$ ipython --no-banner

In [1]: import numpy as np

In [2]: from numpy import linalg as LA

In [3]: np.set_printoptions(suppress=True, linewidth=140)

In [4]: def tidy(a):
   ...:     return np.round(a, 3) + 0
   ...: 

In [5]: W0 = np.load("x.npy")

In [6]: W0
Out[6]: 
array([[ 0,  5,  0,  3,  2,  5,  2,  3],
       [ 0,  0,  2, -4,  3, -2, -1,  3],
       [ 0,  0,  0, -4, -4, -4, -2,  1],
       [ 0,  0,  0,  0, -5,  3,  0, -1],
       [ 0,  0,  0,  0,  0,  5,  3,  5],
       [ 0,  0,  0,  0,  0,  0, -5,  5],
       [ 0,  0,  0,  0,  0,  0,  0, -3],
       [ 0,  0,  0,  0,  0,  0,  0,  0]])

In [7]: tidy(np.sort(LA.eigvals(W0)))
Out[7]: array([0., 0., 0., 0., 0., 0., 0., 0.])

In [8]: LA.matrix_rank(W0 - W0[0, 0] * np.eye(8))
Out[8]: np.int64(7)

In [9]: W0 @ W0
Out[9]: 
array([[  0,   0,  10, -20,   0,   9, -24,  41],
       [  0,   0,   0,  -8,  12,  -5,  15,  14],
       [  0,   0,   0,   0,  20, -32,   8, -30],
       [  0,   0,   0,   0,   0, -25, -30, -10],
       [  0,   0,   0,   0,   0,   0, -25,  16],
       [  0,   0,   0,   0,   0,   0,   0,  15],
       [  0,   0,   0,   0,   0,   0,   0,   0],
       [  0,   0,   0,   0,   0,   0,   0,   0]])

In [10]: r = LA.matrix_rank(W0)

In [11]: r
Out[11]: np.int64(7)

In [12]: N = LA.svd(W0)[2][r:].T

In [13]: [int(LA.matrix_rank(W0[:i])) for i in range(1, len(W0) + 1)]
Out[13]: [1, 2, 3, 4, 5, 6, 7, 7]

In [14]: N[:, 0] / N[np.abs(N[:, 0]).round(6).argmax(), 0]
Out[14]: array([1., 0., 0., 0., 0., 0., 0., 0.])

In [15]: LA.matrix_rank(W0.T @ W0), LA.matrix_rank(W0 @ W0.T)
Out[15]: (np.int64(7), np.int64(7))

In [16]: other = np.array([[2, 3],
    ...:     [-5, -3],
    ...:     [-1, -3],
    ...:     [-5, -4],
    ...:     [2, -3],
    ...:     [-5, 5],
    ...:     [2, -5],
    ...:     [3, -4]])

In [17]: np.einsum("ik,kj->ji", W0, other)
Out[17]: 
array([[-48,  41,  31, -28,  -4,   5,  -9,   0],
       [-30, -16,  14,  34, -10,   5,  12,   0]])

In [18]: np.einsum("ij,ij->i", W0, W0)
Out[18]: array([76, 43, 53, 35, 59, 50,  9,  0])

In [19]: other @ W0
ValueError: matmul: Input operand 1 has a mismatch in its core dimension 0, with gufunc signature (n?,k),(k,m?)->(n?,m?) (size 8 is different from 2)


In [20]: mat = np.load("run14.npy")

In [21]: mat
Out[21]: 
array([[0, 5, 1, 1],
       [1, 0, 5, 1],
       [1, 1, 0, 5],
       [5, 1, 1, 0]])

In [22]: x0 = np.array([3, -3, 3, -1])

In [23]: mat @ np.eye(4)[0]
Out[23]: array([0., 1., 1., 5.])

In [24]: mat @ np.ones(4)
Out[24]: array([7., 7., 7., 7.])

In [25]: np.sign((mat @ x0).round(6))
Out[25]: array([-1,  1, -1,  1])

In [26]: (mat @ x0).argmax()
Out[26]: np.int64(1)

In [27]: other = np.array([[2, 0], [3, 2], [3, -2], [4, -1]])

In [28]: np.einsum("ik,kj->ji", mat, other)
Out[28]: 
array([[ 22,  21,  25,  16],
       [  7, -11,  -3,   0]])

In [29]: LA.matrix_rank(mat @ other)
Out[29]: np.int64(2)

In [30]: np.einsum("ik,kj->ij", mat, other)
Out[30]: 
array([[ 22,   7],
       [ 21, -11],
       [ 25,  -3],
       [ 16,   0]])

In [31]: np.einsum("ij->j", mat)
Out[31]: array([7, 7, 7, 7])

In [32]: np.vstack([mat, other.T]).shape
Out[32]: (6, 4)

In [33]: M = np.array([[2.02, -2.0, 0.0, -2.0, -3.0],
    ...:     [-1.0, -0.98, -2.0, 0.0, -1.0],
    ...:     [-3.0, -2.0, -0.98, 2.0, -1.0],
    ...:     [-1.0, -2.0, 3.0, -1.98, 2.0],
    ...:     [2.0, -2.0, 0.0, -2.0, -2.98]])

In [34]: tidy(np.abs(LA.eigvals(M)).max())
Out[34]: np.float64(3.576)

In [35]: np.allclose(M, M.T)
Out[35]: False

In [36]: tidy(LA.norm(M[4], 1)), tidy(LA.norm(M[4], np.inf))
Out[36]: (np.float64(8.98), np.float64(2.98))

In [37]: tidy(LA.norm(M) ** 2 / LA.norm(M, 2) ** 2)
Out[37]: np.float64(2.091)

In [38]: LA.norm(M, axis=1).argmax()
Out[38]: np.int64(3)

In [39]: tidy(LA.norm(M, axis=0))
Out[39]: array([4.368, 4.118, 3.736, 3.99 , 4.887])

In [40]: tidy(LA.det(M.T))
Out[40]: np.float64(-0.187)

In [41]: np.einsum("ii->", M)
Out[41]: np.float64(-4.9)

In [42]: tidy(np.poly(M))
Out[42]: array([  1.   ,   4.9  ,  -3.396, -32.808,  -8.684,   0.187])

In [43]: tidy(LA.det(2 * M)), tidy(LA.det(M))
Out[43]: (np.float64(-5.978), np.float64(-0.187))

In [44]: tidy(LA.det(M[::-1]))
Out[44]: np.float64(-0.187)
